$ python3 -q
>>> import numpy as np
>>> import numpy.linalg as la
>>> np.set_printoptions(precision=2, suppress=True, linewidth=200)
>>> rd = lambda a: np.round(a, 2) + 0
>>> mat = np.load("case1.npy")
>>> mat
array([[ 9, -8, -5],
       [-5,  3,  1],
       [-6,  9, -7],
       [-6,  2,  4],
       [-5,  3,  1]])
>>> # rows 1 and 4 are equal
>>> u, r1 = mat[2], mat[0]
>>> u @ r1
np.int64(-91)
>>> u @ u
np.int64(166)
>>> pr = (u @ r1) / (u @ u) * u
>>> rd(pr)
array([ 3.29, -4.93,  3.84])
>>> rd((r1 - pr) @ u)
np.float64(0.0)
>>> la.matrix_rank(np.outer(u, r1))
np.int64(1)
>>> A2 = np.array([[1, 1], [-2, 2], [0, 1]])
>>> la.matrix_rank(np.vstack([mat, A2.T]))
np.int64(3)
>>> np.einsum("ij->j", mat)
array([-13,   9,  -6])
>>> A2.T @ mat.T
array([[ 25, -11, -24, -10, -11],
       [-12,   2,   5,   2,   2]])
>>> A2 = np.c_[mat[:, :1] @ np.array([[-3]]), np.array([1, 2, 3, 0, 2])]
>>> A2
array([[-27,   1],
       [ 15,   2],
       [ 18,   3],
       [ 18,   0],
       [ 15,   2]])
>>> la.matrix_rank(np.c_[mat, A2])
np.int64(4)
>>> rd(la.lstsq(mat, A2[:, 0])[0])
array([-3.,  0.,  0.])
>>> hat = mat @ la.solve(mat.T @ mat, mat.T)
>>> rd(hat @ mat[:, 1])
array([-8.,  3.,  9.,  2.,  3.])
>>> np.allclose(hat @ hat, hat)
True
>>> np.trace(hat)
np.float64(3.0)
>>> rd(np.diag(hat))
array([1.  , 0.25, 0.95, 0.55, 0.25])
>>> rd(hat)
array([[ 1.  ,  0.02, -0.01, -0.02,  0.02],
       [ 0.02,  0.25,  0.11,  0.34,  0.25],
       [-0.01,  0.11,  0.95, -0.14,  0.11],
       [-0.02,  0.34, -0.14,  0.55,  0.34],
       [ 0.02,  0.25,  0.11,  0.34,  0.25]])
>>> x = np.array([3, 3, -3, -1, 2])
>>> np.trace(hat)
np.float64(3.0)
>>> rd(hat @ hat @ x)
array([ 3.13,  0.64, -2.2 ,  1.5 ,  0.64])
>>> rd((x - hat @ x) @ (hat @ x))
np.float64(0.0)
>>> feats = np.array([[16, -15, 17, 6, -9],
...     [-15, -2, -5, 9, 0],
...     [17, -5, 12, -5, -6],
...     [6, 9, -5, 18, -8],
...     [-9, 0, -6, -8, 4]])
>>> # symmetric
>>> rng = np.random.default_rng(54)
>>> idx = rng.permutation(5)
>>> idx
array([4, 2, 0, 3, 1])
>>> A2 = feats[idx][:, idx]
>>> np.diag(A2)
array([ 4, 12, 16, 18, -2])
>>> rd(la.det(A2)), rd(la.det(feats[idx]))
(np.float64(75946.0), np.float64(-75946.0))
>>> np.allclose(A2, feats)
False
>>> A2 = np.array([[7, 6], [-2, 6]])
>>> W2 = np.kron(A2, feats)
>>> W2.shape
(10, 10)
>>> W2
array([[ 112, -105,  119,   42,  -63,   96,  -90,  102,   36,  -54],
       [-105,  -14,  -35,   63,    0,  -90,  -12,  -30,   54,    0],
       [ 119,  -35,   84,  -35,  -42,  102,  -30,   72,  -30,  -36],
       [  42,   63,  -35,  126,  -56,   36,   54,  -30,  108,  -48],
       [ -63,    0,  -42,  -56,   28,  -54,    0,  -36,  -48,   24],
       [ -32,   30,  -34,  -12,   18,   96,  -90,  102,   36,  -54],
       [  30,    4,   10,  -18,    0,  -90,  -12,  -30,   54,    0],
       [ -34,   10,  -24,   10,   12,  102,  -30,   72,  -30,  -36],
       [ -12,  -18,   10,  -36,   16,   36,   54,  -30,  108,  -48],
       [  18,    0,   12,   16,   -8,  -54,    0,  -36,  -48,   24]])
>>> rd(la.norm(W2, 2)), rd(la.norm(A2, 2) * la.norm(feats, 2))
(np.float64(384.07), np.float64(384.07))
>>> la.matrix_rank(W2)
np.int64(10)
>>> T = np.stack([feats, 4 * feats, feats[::-1]])
>>> T.sum(axis=0)
array([[ 71, -75,  79,  22, -41],
       [-69,  -1, -30,  63,  -8],
       [102, -30,  72, -30, -36],
       [ 15,  43, -30,  99, -40],
       [-29, -15, -13, -34,  11]])
>>> la.matrix_rank(T)
array([5, 5, 5])
>>> m1 = np.loadtxt("run10.csv", delimiter=",")
>>> rd(m1)
array([[ 0.38,  0.45, -0.09,  0.09, -0.8 ],
       [ 0.45,  0.68,  0.06, -0.06,  0.57],
       [-0.09,  0.06,  0.99,  0.01, -0.11],
       [ 0.09, -0.06,  0.01,  0.99,  0.11],
       [-0.8 ,  0.57, -0.11,  0.11, -0.03]])
>>> # columns are unit length and at right angles
>>> rd(la.norm(m1, axis=0))
array([1., 1., 1., 1., 1.])
>>> rd(la.svd(m1, compute_uv=False))
array([1., 1., 1., 1., 1.])
>>> rd(m1 @ m1.T)
array([[1., 0., 0., 0., 0.],
       [0., 1., 0., 0., 0.],
       [0., 0., 1., 0., 0.],
       [0., 0., 0., 1., 0.],
       [0., 0., 0., 0., 1.]])
>>> idx = rng.permutation(5)
>>> idx
array([2, 3, 1, 0, 4])
>>> A2 = m1[idx][:, idx]
>>> np.trace(A2)
np.float64(3.0)
>>> np.allclose(A2, m1)
False
>>> X = np.loadtxt("m.csv", delimiter=",")
>>> X
array([[ 1.,  3.,  5.,  0.],
       [ 3.,  5.,  2.,  1.],
       [10., 18., 11.,  3.]])
>>> # row 2 is much longer than the rest
>>> U, sv, Vt = la.svd(X)
>>> np.argmax(sv[:-1] / (sv[1:] + 1e-6)) + 1
np.int64(2)
>>> rd(sv)
array([24.85,  3.22,  0.  ])
>>> A2 = U[:, :2] @ np.diag(sv[:2]) @ Vt[:2]
>>> rd(la.norm(X - A2) / la.norm(X))
np.float64(0.0)
>>> rd(np.abs(X - A2).max())
np.float64(0.0)
>>> rd(A2)
array([[ 1.,  3.,  5.,  0.],
       [ 3.,  5.,  2.,  1.],
       [10., 18., 11.,  3.]])
>>> rd(la.norm(X - A2, 2)), rd(sv[2])
(np.float64(0.0), np.float64(0.0))
>>> la.matrix_rank(A2)
np.int64(2)
>>> U, sv, Vt = la.svd(X)
>>> V = Vt[:(sv > 1e-8).sum()]
>>> x = X[0] + 2 * X[1] + rng.integers(2) * np.eye(4)[0]
>>> x
array([ 8., 13.,  9.,  2.])
>>> np.allclose(V.T @ V @ x, x)
False
>>> rd(V.T @ V)
array([[ 0.32,  0.43, -0.12,  0.13],
       [ 0.43,  0.66,  0.12,  0.16],
       [-0.12,  0.12,  0.96, -0.12],
       [ 0.13,  0.16, -0.12,  0.06]])
>>> rd(np.diag(V.T @ V))
array([0.32, 0.66, 0.96, 0.06])
>>> rd(la.norm(x - V.T @ V @ x))
np.float64(0.82)
>>> U, sv, Vt = la.svd(X, full_matrices=False)
>>> (sv > 1e-8).sum()
np.int64(2)
>>> rd(Vt @ Vt.T)
array([[1., 0., 0.],
       [0., 1., 0.],
       [0., 0., 1.]])
>>> rd(np.cumsum(sv ** 2) / np.sum(sv ** 2))
array([0.98, 1.  , 1.  ])
>>> np.abs(U[:, 0]).round(6).argmax()
np.int64(2)
>>> rd(np.sqrt((sv ** 2).sum())), rd(la.norm(X))
(np.float64(25.06), np.float64(25.06))
>>> np.allclose(U * sv @ Vt, X)
True
>>> rd(U.T @ X @ Vt.T)
array([[24.85,  0.  ,  0.  ],
       [ 0.  ,  3.22,  0.  ],
       [ 0.  ,  0.  ,  0.  ]])
>>> x = np.array([0, -1, 2, -2])
>>> a = np.maximum(X @ x, 0)
>>> X * (a > 1e-9)[:, None]
array([[1., 3., 5., 0.],
       [0., 0., 0., 0.],
       [0., 0., 0., 0.]])
>>> rd(np.tanh(X @ x))
array([ 1.  , -1.  , -0.96])
>>> u, r1 = X[1], X[0]
>>> u @ r1
np.float64(28.0)
>>> pr = (u @ r1) / (u @ u) * u
>>> la.matrix_rank(np.outer(u, r1))
np.int64(1)
>>> np.outer(u, r1)
array([[ 3.,  9., 15.,  0.],
       [ 5., 15., 25.,  0.],
       [ 2.,  6., 10.,  0.],
       [ 1.,  3.,  5.,  0.]])
>>> J = np.load("test0.npy")
>>> J
array([[-1, -1, -1, -1, -1],
       [-1, -2, -2, -2, -2],
       [-1, -2, -3, -3, -3],
       [-1, -2, -3, -4, -4],
       [-1, -2, -3, -4, -5]])
>>> # symmetric, so the eigenvalues are real
>>> ev, V = la.eigh(J)
>>> rd(la.eigvalsh(J + 3 * np.eye(5)))
array([-9.34,  1.55,  2.42,  2.65,  2.73])
>>> np.unique(ev.round(6) + 0, return_counts=True)[1]
array([1, 1, 1, 1, 1])
>>> (ev > 1e-8).sum(), (ev < -1e-8).sum()
(np.int64(0), np.int64(5))
>>> ev, V = la.eig(J)
>>> rd(np.sort(la.eigvals(la.inv(J))))
array([-3.68, -2.83, -1.72, -0.69, -0.08])
>>> rd(np.sort(la.eigvals(J.T)))
array([-12.34,  -1.45,  -0.58,  -0.35,  -0.27])
>>> F = np.load("x.npy")
>>> F
array([[ 1,  9,  0,  0,  0,  0],
       [ 5,  2,  0,  0,  0,  0],
       [ 5, -2,  0,  0,  0,  0],
       [ 0,  0,  1,  9,  0,  0],
       [ 0,  0,  5,  2,  0,  0],
       [ 0,  0,  5, -2,  0,  0],
       [ 0,  0,  0,  0,  1,  9],
       [ 0,  0,  0,  0,  5,  2],
       [ 0,  0,  0,  0,  5, -2]])
>>> A2 = F[0, 0] * F[1:] - np.outer(F[1:, 0], F[0])
>>> A2
array([[  0, -43,   0,   0,   0,   0],
       [  0, -47,   0,   0,   0,   0],
       [  0,   0,   1,   9,   0,   0],
       [  0,   0,   5,   2,   0,   0],
       [  0,   0,   5,  -2,   0,   0],
       [  0,   0,   0,   0,   1,   9],
       [  0,   0,   0,   0,   5,   2],
       [  0,   0,   0,   0,   5,  -2]])
>>> la.matrix_rank(A2), la.matrix_rank(F)
(np.int64(5), np.int64(6))
>>> F[:, 0] / F[0, 0]
array([1., 5., 5., 0., 0., 0., 0., 0., 0.])
>>> hat = F @ la.solve(F.T @ F, F.T)
>>> rd(np.trace(hat))
np.float64(6.0)
>>> rd(np.diag(hat))
array([0.91, 0.5 , 0.59, 0.91, 0.5 , 0.59, 0.91, 0.5 , 0.59])
>>> hat @ F[:, 2]
array([0., 0., 0., 1., 5., 5., 0., 0., 0.])
>>> rd(hat)
array([[ 0.91,  0.21, -0.19,  0.  ,  0.  ,  0.  ,  0.  ,  0.  ,  0.  ],
       [ 0.21,  0.5 ,  0.45,  0.  ,  0.  ,  0.  ,  0.  ,  0.  ,  0.  ],
       [-0.19,  0.45,  0.59,  0.  ,  0.  ,  0.  ,  0.  ,  0.  ,  0.  ],
       [ 0.  ,  0.  ,  0.  ,  0.91,  0.21, -0.19,  0.  ,  0.  ,  0.  ],
       [ 0.  ,  0.  ,  0.  ,  0.21,  0.5 ,  0.45,  0.  ,  0.  ,  0.  ],
       [ 0.  ,  0.  ,  0.  , -0.19,  0.45,  0.59,  0.  ,  0.  ,  0.  ],
       [ 0.  ,  0.  ,  0.  ,  0.  ,  0.  ,  0.  ,  0.91,  0.21, -0.19],
       [ 0.  ,  0.  ,  0.  ,  0.  ,  0.  ,  0.  ,  0.21,  0.5 ,  0.45],
       [ 0.  ,  0.  ,  0.  ,  0.  ,  0.  ,  0.  , -0.19,  0.45,  0.59]])
>>> rd(la.eigvalsh(hat))
array([0., 0., 0., 1., 1., 1., 1., 1., 1.])
>>> data = np.load("dump.npy")
>>> rd(data)
array([[ 0.01, -0.14, -0.99],
       [-0.14,  0.98, -0.14],
       [-0.99, -0.14,  0.01]])
>>> # columns are unit length and at right angles
>>> x = np.array([3, -2, -5])
>>> y = data @ x
>>> rd(y)
array([ 5.26, -1.68, -2.74])
>>> rd(la.solve(data, 5 * y))
array([ 15., -10., -25.])
>>> x = np.array([1, -1, 2])
>>> rd(la.inv(data))
array([[ 0.01, -0.14, -0.99],
       [-0.14,  0.98, -0.14],
       [-0.99, -0.14,  0.01]])
>>> [p for p in range(1, 25) if np.allclose(la.matrix_power(data, p), np.eye(3))]
[2, 4, 6, 8, 10, 12, 14, 16, 18, 20, 22, 24]
>>> A2 = data / la.norm(data, axis=1, keepdims=True)
>>> cov = A2 @ A2.T
>>> rd(la.norm(A2, axis=1))
array([1., 1., 1.])
>>> rd(cov)
array([[1., 0., 0.],
       [0., 1., 0.],
       [0., 0., 1.]])
>>> np.degrees(np.arccos(np.clip(cov[2, 0], -1, 1)))
np.float64(90.0)
>>> (cov - 2 * np.eye(3)).round(6).argmax(axis=1)
array([1, 0, 0])
>>> rd(np.poly(data))
array([ 1., -1., -1.,  1.])
>>> idx = rng.permutation(3)
>>> A2 = data[:, idx] * rng.choice([-1, 1], 3)
>>> rd(A2)
array([[-0.01,  0.14, -0.99],
       [ 0.14, -0.98, -0.14],
       [ 0.99,  0.14,  0.01]])
>>> U, _, Vt = la.svd(data.T @ A2)
>>> idx
array([0, 1, 2])
>>> W2 = 3 * np.array([[-0.2, -0.7, -0.5], [-0.5, 1.4, -0.4], [-1.3, -0.4, 2.2]])
>>> idx = rng.integers(0, 3, 25)
>>> arr = W2[idx] + rng.normal(size=(25, 3))
>>> rd(arr)
array([[-5.03, -0.07,  6.85],
       [-4.24, -0.38,  8.2 ],
       [-2.52, -0.86,  6.27],
       [-1.18, -1.34, -1.41],
       [-2.05,  3.5 , -2.19],
       [-1.37, -1.72, -2.41],
       [-5.04, -1.93,  5.58],
       [-4.93, -0.31,  8.46],
       [-0.61, -1.75, -1.73],
       [-0.07, -3.28, -1.36],
       [ 0.84, -3.12, -1.78],
       [-0.88, -3.05, -0.81],
       [-4.23,  0.19,  6.53],
       [-1.21, -2.98, -2.7 ],
       [-0.81,  3.97,  0.42],
       [-1.47,  4.7 , -0.71],
       [-5.22, -0.49,  6.85],
       [-1.34, -2.25, -1.05],
       [-3.49, -0.65,  7.07],
       [ 0.62, -2.26, -1.88],
       [-0.93, -1.74, -2.12],
       [-1.84, -3.32, -0.26],
       [-1.36,  5.47, -0.74],
       [-0.6 , -0.54, -0.25],
       [-1.81, -2.42,  5.94]])
>>> A2 = np.c_[arr[:, :1] @ np.array([[2]]), np.array([1, -2, 1, 0, 2, -2, 2, -2, -2, 1, -1, 0, -2, 2, 0, 0, 1, -2, -2, -2, 2, 2, 2, 0, 0])]
>>> rd(A2)
array([[-10.07,   1.  ],
       [ -8.48,  -2.  ],
       [ -5.05,   1.  ],
       [ -2.35,   0.  ],
       [ -4.1 ,   2.  ],
       [ -2.74,  -2.  ],
       [-10.08,   2.  ],
       [ -9.86,  -2.  ],
       [ -1.21,  -2.  ],
       [ -0.14,   1.  ],
       [  1.69,  -1.  ],
       [ -1.75,   0.  ],
       [ -8.47,  -2.  ],
       [ -2.42,   2.  ],
       [ -1.62,   0.  ],
       [ -2.94,   0.  ],
       [-10.45,   1.  ],
       [ -2.67,  -2.  ],
       [ -6.98,  -2.  ],
       [  1.24,  -2.  ],
       [ -1.86,   2.  ],
       [ -3.68,   2.  ],
       [ -2.73,   2.  ],
       [ -1.2 ,   0.  ],
       [ -3.62,   0.  ]])
>>> la.matrix_rank(A2)
np.int64(2)
>>> rd(la.norm(A2 - arr @ la.lstsq(arr, A2)[0], axis=0))
array([0.  , 7.34])
>>> rd(la.norm(la.qr(arr)[0].T @ A2, axis=0) ** 2 / ((A2 ** 2).sum(axis=0) + 1e-12))
array([1.  , 0.12])
